$ python -q
>>> import numpy as np
>>> np.set_printoptions(suppress=True, linewidth=100)
>>> def tidy(a):
...     return np.round(a, 2) + 0
... 
>>> arr = np.load("case17.npy")
>>> arr
array([[ -1,   1,  -1,   2,   1,   2,  -2,   2,  -2],
       [  1,  -1,   0,   3,   2,   0,  -4,   0,  -1],
       [  1,  -2,   2,   2,   3,   0,  -5,   2,  -3],
       [  2,  -2,   0,   2,   2,   1,  -7,   0,  -3],
       [  3,   0,   0,   1,   1,   0,  -5,  -2,  -5],
       [  2,   2,  -1,   3,   2,  -2,  -3,   0,  -6],
       [  2,   3,  -2,   3,   4,  -2,  -5,  -1,  -8],
       [  4,   4,  -1,   4,   4,  -3,  -6,  -3, -10],
       [  4,   2,  -3,   4,   2,  -2,  -7,  -2, -11],
       [  5,   3,  -3,   5,   3,  -2,  -7,  -2, -13],
       [  6,   5,  -5,   4,   2,   0,  -9,   0, -12],
       [  8,   4,  -7,   6,   0,   0, -10,   1, -12],
       [  8,   3,  -6,   4,   1,  -2, -10,   0, -10],
       [ 10,   4,  -7,   2,   0,   0,  -8,  -1, -10],
       [  9,   2,  -6,   1,   1,   0,  -9,  -1,  -9],
       [ 11,   2,  -7,   1,   0,  -1, -11,   1,  -9],
       [ 13,   0,  -9,   2,   1,  -1, -13,  -1,  -9],
       [ 13,   2,  -8,   2,   0,   1, -13,  -2,  -8],
       [ 15,   0,  -8,   3,  -2,   2, -14,  -3, -10],
       [ 14,   0,  -8,   4,  -3,   4, -12,  -3, -11],
       [ 16,   2,  -8,   5,  -2,   2, -11,  -1, -11],
       [ 16,   3, -10,   3,  -1,   1, -13,  -2, -10],
       [ 15,   3,  -9,   4,  -3,   2, -11,   0, -12],
       [ 15,   2, -11,   5,  -5,   1, -13,  -1, -13],
       [ 16,   0, -10,   5,  -6,  -1, -11,   1, -12],
       [ 15,  -2, -11,   4,  -8,   0, -12,  -1, -10],
       [ 13,  -4, -13,   3,  -8,  -1, -11,   1,  -8],
       [ 14,  -2, -11,   1,  -9,  -1, -10,  -1,  -7],
       [ 12,  -3, -12,  -1,  -8,  -3, -10,  -2,  -5],
       [ 11,  -3, -13,   0, -10,  -3, -10,  -3,  -6],
       [  9,  -4, -11,   0, -11,  -5,  -8,  -5,  -4],
       [  7,  -6, -10,   1, -10,  -4,  -7,  -7,  -6]])
>>> Xc = arr - arr.mean(axis=0)
>>> vecs = np.linalg.svd(Xc)[2][:1]
>>> M2 = Xc - Xc @ vecs.T @ vecs
>>> tidy(np.diag(vecs.T @ vecs))
array([0.39, 0.01, 0.26, 0.  , 0.19, 0.  , 0.11, 0.  , 0.03])
>>> tidy(M2.std(axis=0))
array([1.69, 2.62, 1.09, 1.68, 2.8 , 1.93, 1.61, 1.8 , 2.96])
